% python3 -q
>>> import numpy as np
>>> np.set_printoptions(precision=2, suppress=True, linewidth=120)
>>> f = np.array([-2, 0, -5])
>>> X = -2 * np.eye(3) + np.outer(f, f)
>>> X
array([[ 2.,  0., 10.],
       [ 0., -2.,  0.],
       [10.,  0., 23.]])
>>> # equal to its transpose
>>> w, V = np.linalg.eig(X)
>>> print(np.sort(np.linalg.eigvals(np.linalg.inv(X))))
[-0.5  -0.5   0.04]
>>> np.round(X @ V[:, 0] - w[0] * V[:, 0], 2) + 0
array([0., 0., 0.])
>>> np.prod(w)
np.float64(108.0)
>>> print(w)
[-2. 27. -2.]
>>> other = np.linalg.inv(X)
>>> print(np.round(np.linalg.slogdet(X)[0], 2))
1.0
>>> other
array([[-0.43,  0.  ,  0.19],
       [-0.  , -0.5 , -0.  ],
       [ 0.19,  0.  , -0.04]])
>>> np.round(X @ other, 2) + 0
array([[1., 0., 0.],
       [0., 1., 0.],
       [0., 0., 1.]])
>>> np.allclose(other, X.T)
False
>>> mat = np.load("x.npy")
>>> mat
array([[5., 1., 1., 1.],
       [1., 5., 1., 1.],
       [1., 1., 5., 1.],
       [1., 1., 1., 5.]])
>>> # symmetric, so the eigenvalues are real
>>> other = np.array([[1, 1, 0], [0, 2, 2], [3, 1, 3], [0, 2, 3]])
>>> np.linalg.matrix_rank(np.vstack([mat, other.T]))
np.int64(4)
>>> other.T @ mat.T
array([[ 8.,  4., 16.,  4.],
       [10., 14., 10., 14.],
       [ 8., 16., 20., 20.]])
>>> mat @ other
array([[ 8., 10.,  8.],
       [ 4., 14., 16.],
       [16., 10., 20.],
       [ 4., 14., 20.]])
>>> print(np.linalg.matrix_rank(mat @ other))
3
>>> np.einsum("ij,ij->i", mat, mat)
array([28., 28., 28., 28.])
>>> C2 = mat.T @ mat
>>> print(np.trace(C2), (mat ** 2).sum())
112.0 112.0
>>> np.linalg.matrix_rank(C2)
np.int64(4)
>>> C2
array([[28., 12., 12., 12.],
       [12., 28., 12., 12.],
       [12., 12., 28., 12.],
       [12., 12., 12., 28.]])
>>> other = np.linalg.inv(mat)
>>> round(float(np.linalg.cond(mat)), 2)
2.0
>>> np.linalg.inv(other)
array([[5., 1., 1., 1.],
       [1., 5., 1., 1.],
       [1., 1., 5., 1.],
       [1., 1., 1., 5.]])
>>> np.linalg.det(mat) * other
array([[112., -16., -16., -16.],
       [-16., 112., -16., -16.],
       [-16., -16., 112., -16.],
       [-16., -16., -16., 112.]])
>>> round(np.linalg.det(mat) * np.linalg.det(other), 2)
np.float64(1.0)
>>> np.allclose(other, mat.T)
False
>>> arr = np.loadtxt("m.csv", delimiter=",")
>>> arr
array([[ 1., -2.,  2.],
       [-3.,  2., -2.],
       [ 0.,  2., -2.]])
>>> np.linalg.matrix_rank(arr, rtol=0.1)
np.int64(2)
>>> print(np.argsort(-np.linalg.norm(arr, axis=0).round(6), kind="stable")[:3])
[1 2 0]
>>> [round(float(x), 2) for x in np.linalg.svd(arr, compute_uv=False)[:3]]
[5.5, 1.92, 0.0]
>>> round(np.linalg.norm(arr, 2) / np.linalg.norm(arr), 2)
np.float64(0.94)
>>> np.allclose(arr[:-1].T @ np.linalg.lstsq(arr[:-1].T, arr[-1])[0], arr[-1])
True
>>> try:
...     np.linalg.inv(arr)
... except np.linalg.LinAlgError as e:
...     print(repr(e))
... 
LinAlgError('Singular matrix')
>>> A = np.diag(np.array([4, 4, 2, 0]))
>>> A
array([[4, 0, 0, 0],
       [0, 4, 0, 0],
       [0, 0, 2, 0],
       [0, 0, 0, 0]])
>>> # 4 blocks once reordered
>>> np.round(np.linalg.det(2 * A), 2), round(float(np.linalg.det(A)), 2)
(np.float64(0.0), 0.0)
>>> np.einsum("ij,ji->", A, A)
np.int64(36)
>>> print(np.poly(A))
[  1. -10.  32. -32.   0.]
>>> print(round(float(np.linalg.det(A.T)), 2))
0.0
>>> np.kron(np.eye(2, dtype=int), A)
array([[4, 0, 0, 0, 0, 0, 0, 0],
       [0, 4, 0, 0, 0, 0, 0, 0],
       [0, 0, 2, 0, 0, 0, 0, 0],
       [0, 0, 0, 0, 0, 0, 0, 0],
       [0, 0, 0, 0, 4, 0, 0, 0],
       [0, 0, 0, 0, 0, 4, 0, 0],
       [0, 0, 0, 0, 0, 0, 2, 0],
       [0, 0, 0, 0, 0, 0, 0, 0]])
>>> Uu, s, Vt = np.linalg.svd(A, full_matrices=False)
>>> Uu.shape, s.shape, Vt.shape
((4, 4), (4,), (4, 4))
>>> print(Vt @ Vt.T)
[[1. 0. 0. 0.]
 [0. 1. 0. 0.]
 [0. 0. 1. 0.]
 [0. 0. 0. 1.]]
>>> np.cumsum(s ** 2) / np.sum(s ** 2)
array([0.44, 0.89, 1.  , 1.  ])
>>> s / s[0]
array([1. , 1. , 0.5, 0. ])
>>> np.unique(A.round(6), axis=0).shape
(4, 4)
>>> round(float(np.trace(np.linalg.pinv(A) @ A)), 2)
3.0
>>> try:
...     np.linalg.inv(A)
... except np.linalg.LinAlgError as e:
...     print(repr(e))
... 
LinAlgError('Singular matrix')
>>> A @ np.linalg.pinv(A) @ A
array([[4., 0., 0., 0.],
       [0., 4., 0., 0.],
       [0., 0., 2., 0.],
       [0., 0., 0., 0.]])
